$ python -q
>>> import numpy as np
>>> np.set_printoptions(suppress=True, linewidth=200)
>>> r0 = np.array([0, -1, -1])
>>> rng = np.random.default_rng(168014)
>>> X = np.outer(rng.normal(size=24), r0) + 0.1 * rng.normal(size=(24, 3))
>>> X.round(2) + 0
array([[-0.11,  1.02,  1.15],
       [ 0.04, -0.41, -0.57],
       [ 0.1 ,  0.37,  0.29],
       [ 0.08,  0.64,  0.68],
       [-0.12, -1.04, -0.93],
       [-0.14, -0.74, -0.71],
       [ 0.  , -0.65, -0.73],
       [ 0.06, -1.55, -1.68],
       [-0.08,  0.22,  0.26],
       [-0.08,  0.9 ,  0.97],
       [-0.02,  2.02,  1.92],
       [-0.11,  1.65,  1.39],
       [ 0.04,  0.06,  0.09],
       [ 0.03, -1.02, -1.01],
       [ 0.06, -1.22, -1.02],
       [-0.13, -0.28, -0.18],
       [-0.12, -0.23, -0.17],
       [-0.04, -0.86, -0.85],
       [-0.16,  0.2 ,  0.12],
       [-0.06, -1.35, -1.15],
       [-0.08, -0.72, -0.67],
       [ 0.09, -0.06,  0.1 ],
       [-0.03, -0.34, -0.44],
       [ 0.04,  0.24,  0.11]])
>>> round(np.log10(np.linalg.cond(X)))
1
>>> np.round(np.abs(np.linalg.svd(X)[2][-1]), 2)
array([0.47, 0.61, 0.64])
>>> [round(float(x), 2) for x in np.linalg.svd(X, compute_uv=False)[:3]]
[6.17, 0.43, 0.37]
>>> np.linalg.cond(X) > 100
np.False_
>>> round(np.linalg.norm(X, 2) / np.linalg.norm(X), 2)
np.float64(1.0)
>>> J = np.loadtxt("layer3.csv", delimiter=",")
>>> J
array([[ 5.,  5.,  1.,  0.],
       [ 2.,  3.,  4.,  0.],
       [ 0.,  5.,  1.,  0.],
       [ 0.,  0.,  0., -3.]])
>>> evals, evecs = np.linalg.eig(J)
>>> evals.round(2)
array([ 8.68,  3.29, -2.97, -3.  ])
>>> np.round(np.sort(np.linalg.eigvals(J @ J)), 2)
array([ 8.84,  9.  , 10.86, 75.31])
>>> w1 = np.array([[0, -2, 0, 2, -2],
...     [1, -2, 0, 2, -1],
...     [0, -1, 0, 2, -2],
...     [-2, 1, -1, 1, -1]])
>>> coef = np.array([-1, 0, -2, 2, 2])
>>> H = np.maximum(J @ w1 + coef, 0)
>>> H
array([[ 4.,  0.,  0., 24.,  0.],
       [ 2.,  0.,  0., 20.,  0.],
       [ 4.,  0.,  0., 14.,  0.],
       [ 5.,  0.,  1.,  0.,  5.]])
>>> np.linalg.matrix_rank(H)
np.int64(3)
>>> (H > 0).mean(axis=0)
array([1.  , 0.  , 0.25, 0.75, 0.25])
>>> basis = np.array([[5, 4, 1], [-1, -3, -1], [-5, -1, 0], [1, 4, 2], [-3, 4, -4]])
>>> H @ basis
array([[ 44., 112.,  52.],
       [ 30.,  88.,  42.],
       [ 34.,  72.,  32.],
       [  5.,  39., -15.]])
>>> rank = np.linalg.matrix_rank(H)
>>> rank
np.int64(3)
>>> N = np.linalg.svd(H)[2][rank:].T
>>> np.round(N @ N.T, 2) + 0
array([[ 0.  ,  0.  ,  0.  ,  0.  ,  0.  ],
       [ 0.  ,  1.  ,  0.  ,  0.  ,  0.  ],
       [ 0.  ,  0.  ,  0.96,  0.  , -0.19],
       [ 0.  ,  0.  ,  0.  ,  0.  ,  0.  ],
       [ 0.  ,  0.  , -0.19,  0.  ,  0.04]])
>>> N.shape
(5, 2)
>>> [int(np.linalg.matrix_rank(H[:, :j + 1])) for j in range(5)]
[1, 1, 2, 3, 3]
>>> [int(np.linalg.matrix_rank(H[:i])) for i in range(1, len(H) + 1)]
[1, 2, 2, 3]
>>> np.allclose(H @ N, 0)
True
>>> np.round(H @ N, 2) + 0
array([[0., 0.],
       [0., 0.],
       [0., 0.],
       [0., 0.]])
>>> [int(np.linalg.matrix_rank(np.delete(H, i, axis=0))) for i in range(4)]
[3, 3, 3, 2]
>>> np.linalg.matrix_rank(H.T @ H), np.linalg.matrix_rank(H @ H.T)
(np.int64(3), np.int64(3))
>>> J @ J
array([[35., 45., 26.,  0.],
       [16., 39., 18.,  0.],
       [10., 20., 21.,  0.],
       [ 0.,  0.,  0.,  9.]])
>>> (np.linalg.matrix_power((J != 0) + (J.T != 0) + np.eye(4), 4) > 0).astype(int)
array([[1, 1, 1, 0],
       [1, 1, 1, 0],
       [1, 1, 1, 0],
       [0, 0, 0, 1]])
>>> mat = np.loadtxt("data.csv", delimiter=",")
>>> mat
array([[ 1., -2.,  4.],
       [ 1., -1.,  1.],
       [ 1.,  0.,  0.]])
>>> other = mat[0, 0] * mat[1:] - np.outer(mat[1:, 0], mat[0])
>>> other
array([[ 0.,  1., -3.],
       [ 0.,  2., -4.]])
>>> np.linalg.matrix_rank(other), np.linalg.matrix_rank(mat)
(np.int64(2), np.int64(3))
>>> np.trace(mat)
np.float64(0.0)
>>> (mat - mat.T) / 2
array([[ 0. , -1.5,  1.5],
       [ 1.5,  0. ,  0.5],
       [-1.5, -0.5,  0. ]])
>>> np.allclose(mat @ mat.T, mat.T @ mat)
False
>>> round(np.abs(np.linalg.eigvals(mat)).max(), 2)
np.float64(2.0)
>>> np.round(np.linalg.matrix_power(mat, 2), 2)
array([[ 3.,  0.,  2.],
       [ 1., -1.,  3.],
       [ 1., -2.,  4.]])
>>> round(float(np.linalg.det(mat)), 2)
2.0
>>> t3 = np.stack([mat, 2 * mat, mat[::-1]])
>>> np.round(np.linalg.det(t3), 2)
array([ 2., 16., -2.])
>>> t3.sum(axis=0)
array([[ 4., -6., 12.],
       [ 4., -4.,  4.],
       [ 4., -2.,  4.]])
>>> M = np.load("run6.npy")
>>> M.round(2)
array([[-3.75, -1.46,  2.96],
       [ 4.54,  0.34, -2.08],
       [-0.28, -3.38,  3.67],
       [ 4.07, -2.63,  1.23],
       [-1.82,  3.53, -3.03],
       [ 0.99, -3.56,  3.37],
       [-0.97,  3.55, -3.38],
       [-3.13, -2.04,  3.33],
       [-2.91, -2.2 ,  3.42],
       [ 2.57,  2.43, -3.53],
       [ 4.45, -2.19,  0.62],
       [-3.81, -1.4 ,  2.92],
       [ 0.93,  3.2 , -3.73],
       [ 3.69,  1.53, -3.01],
       [ 1.25,  3.09, -3.73],
       [-1.99,  3.51, -2.95],
       [-2.15,  3.49, -2.86]])
>>> # looks like rank 2
>>> t3 = np.stack([M, 4 * M, M[::-1]])
>>> (t3 @ M.T).shape
(3, 17, 17)
>>> np.round(np.linalg.norm(t3, axis=(1, 2)), 2)
array([20.62, 82.46, 20.62])
>>> np.round(np.einsum("bij,cij->bc", t3, t3), 2)
array([[ 425.  , 1700.  ,  -37.9 ],
       [1700.  , 6800.  , -151.58],
       [ -37.9 , -151.58,  425.  ]])
>>> E = np.load("test8.npy")
>>> E
array([[-2,  0,  0],
       [ 0, -3,  0],
       [ 0,  0,  2]])
>>> evals, evecs = np.linalg.eig(E)
>>> E @ evecs[:, 0] - evals[0] * evecs[:, 0]
array([0., 0., 0.])
>>> evals
array([-2., -3.,  2.])
>>> np.prod(evals)
np.float64(12.0)
>>> np.round(np.sort(np.linalg.eigvals(E @ E)), 2)
array([4., 4., 9.])
>>> (E != 0).astype(int)
array([[1, 0, 0],
       [0, 1, 0],
       [0, 0, 1]])
>>> np.round(np.sort(np.linalg.eigvals(E).real), 2)
array([-3., -2.,  2.])
>>> round(float(np.linalg.det(E)), 2)
12.0
>>> np.flatnonzero(np.linalg.matrix_power((E != 0) + (E.T != 0) + np.eye(3), 3)[0])
array([0])
>>> feats = np.load("a.npy")
>>> feats
array([[13.,  9.,  6.],
       [ 9., 13.,  6.],
       [ 6.,  6.,  8.]])
>>> np.round(np.linalg.matrix_power(feats, 4), 2)
array([[187096., 186840., 124560.],
       [186840., 187096., 124560.],
       [124560., 124560.,  83296.]])
>>> (feats - feats.T) / 2
array([[0., 0., 0.],
       [0., 0., 0.],
       [0., 0., 0.]])
>>> np.allclose(feats @ feats.T, feats.T @ feats)
True
>>> (feats + feats.T) / 2
array([[13.,  9.,  6.],
       [ 9., 13.,  6.],
       [ 6.,  6.,  8.]])
>>> feats @ feats
array([[286., 270., 180.],
       [270., 286., 180.],
       [180., 180., 136.]])
>>> arr = np.array([[4, 0, 3, 3], [-3, 3, -2, 4], [-3, -3, 4, -1], [4, 0, 3, 3]])
>>> other = arr / np.linalg.norm(arr, axis=1, keepdims=True)
>>> G = other @ other.T
>>> np.round(np.linalg.norm(other, axis=1), 2)
array([1., 1., 1., 1.])
>>> np.argwhere(np.triu(np.abs(G) > 0.95, 1))
array([[0, 3]])
>>> rank = np.linalg.matrix_rank(arr)
>>> rank
np.int64(3)
>>> N = np.linalg.svd(arr)[2][rank:].T
>>> [int(np.linalg.matrix_rank(np.delete(arr, i, axis=0))) for i in range(4)]
[3, 2, 2, 3]
>>> [int(np.linalg.matrix_rank(arr[:i])) for i in range(1, len(arr) + 1)]
[1, 2, 3, 3]
>>> [int(np.linalg.matrix_rank(arr[:, :j + 1])) for j in range(4)]
[1, 2, 3, 3]
>>> Uu, s, Vt = np.linalg.svd(arr)
>>> s.round(2) + 0
array([8.38, 6.93, 4.76, 0.  ])
>>> other = Uu[:, :3] @ np.diag(s[:3]) @ Vt[:3]
>>> round(np.linalg.norm(arr - other) / np.linalg.norm(arr), 2)
np.float64(0.0)
>>> round(np.linalg.norm(arr - other, 2), 2), round(float(s[3]), 2)
(np.float64(0.0), 0.0)
>>> np.round(np.abs(arr - other).max(), 2)
np.float64(0.0)
>>> other.round(2) + 0
array([[ 4.,  0.,  3.,  3.],
       [-3.,  3., -2.,  4.],
       [-3., -3.,  4., -1.],
       [ 4.,  0.,  3.,  3.]])
>>> Uu, s, Vt = np.linalg.svd(arr)
>>> evecs = Vt[:(s > 1e-8).sum()]
>>> x0 = arr[3] + -2 * arr[0] + rng.integers(2) * np.eye(4)[3]
>>> x0
array([-4.,  0., -3., -3.])
>>> round(float(np.linalg.norm(x0 - evecs.T @ evecs @ x0)), 2)
0.0
>>> data = np.array([[-4, -1, -3], [4, -3, -4], [8, -7, -4]])
>>> data[-1] = data[0] + -1 * data[1]
>>> data
array([[-4, -1, -3],
       [ 4, -3, -4],
       [-8,  2,  1]])
>>> proj = np.triu(np.array([[1, 6, 0], [6, 8, 9], [3, 1, 0]]), 1) + np.eye(3)
>>> other = proj @ data @ np.linalg.inv(proj)
>>> np.round(np.poly(other), 2) + 0
array([ 1.,  6., -7.,  0.])
>>> np.trace(other), np.trace(data)
(np.float64(-6.0), np.int64(-6))
>>> round(float(np.linalg.det(other)), 2)
0.0
>>> rank = np.linalg.matrix_rank(data)
>>> rank
np.int64(2)
>>> N = np.linalg.svd(data)[2][rank:].T
>>> N.shape
(3, 1)
>>> np.allclose(data @ N, 0)
True
>>> np.linalg.matrix_rank(data.T @ data), np.linalg.matrix_rank(data @ data.T)
(np.int64(2), np.int64(2))
>>> [int(np.linalg.matrix_rank(data[:, :j + 1])) for j in range(3)]
[1, 2, 2]
>>> np.linalg.cond(data) > 100
np.True_
>>> np.argsort(-np.linalg.norm(data, axis=0).round(6), kind="stable")[:3]
array([0, 2, 1])
>>> np.round(np.linalg.det(2 * data), 2), round(np.linalg.det(data), 2)
(np.float64(0.0), np.float64(0.0))
